$ python3 -q
>>> import numpy as np
>>> np.set_printoptions(precision=2, suppress=True, linewidth=140, sign=" ")
>>> rnd = lambda a: np.round(a, 2) + 0
>>> out = np.array([[3, 3], [5, 1]])
>>> arr = np.kron(np.eye(2, dtype=int), out)
>>> arr
array([[ 3,  3,  0,  0],
       [ 5,  1,  0,  0],
       [ 0,  0,  3,  3],
       [ 0,  0,  5,  1]])
>>> cov = arr.T @ arr
>>> rnd(np.linalg.eigvalsh(cov)[::-1])
array([ 40.44,  40.44,   3.56,   3.56])
>>> np.allclose(cov, cov.T)
True
>>> rnd(np.linalg.svd(arr, compute_uv=False) ** 2)
array([ 40.44,  40.44,   3.56,   3.56])
>>> print(cov)
[[ 34  14   0   0]
 [ 14  10   0   0]
 [  0   0  34  14]
 [  0   0  14  10]]
>>> np.diag(cov)
array([ 34,  10,  34,  10])
>>> O, vecs = np.linalg.qr(arr[:, :1])[0], np.linalg.qr(arr[:, 1:])[0]
>>> sigma = np.linalg.svd(O.T @ vecs, compute_uv=False)
>>> rnd(sigma)
array([ 0.76])
>>> (sigma > 0.9).sum()
np.int64(0)
>>> rnd(np.degrees(np.arccos(sigma.clip(0, 1))))
array([ 40.6])
>>> rng = np.random.default_rng(800)
>>> z = rng.permutation(4)
>>> out = arr[:, z] * rng.choice([-1, 1], 4)
>>> out
array([[-3,  0, -3,  0],
       [-5,  0, -1,  0],
       [ 0, -3,  0, -3],
       [ 0, -5,  0, -1]])
>>> left, _, vt = np.linalg.svd(arr.T @ out)
>>> rnd(np.linalg.lstsq(arr, out)[0])
array([[-1.,  0.,  0.,  0.],
       [ 0.,  0., -1.,  0.],
       [ 0., -1.,  0.,  0.],
       [ 0.,  0.,  0., -1.]])
>>> rnd(left @ vt)
array([[-1.,  0.,  0.,  0.],
       [ 0.,  0., -1.,  0.],
       [ 0., -1.,  0.,  0.],
       [ 0.,  0.,  0., -1.]])
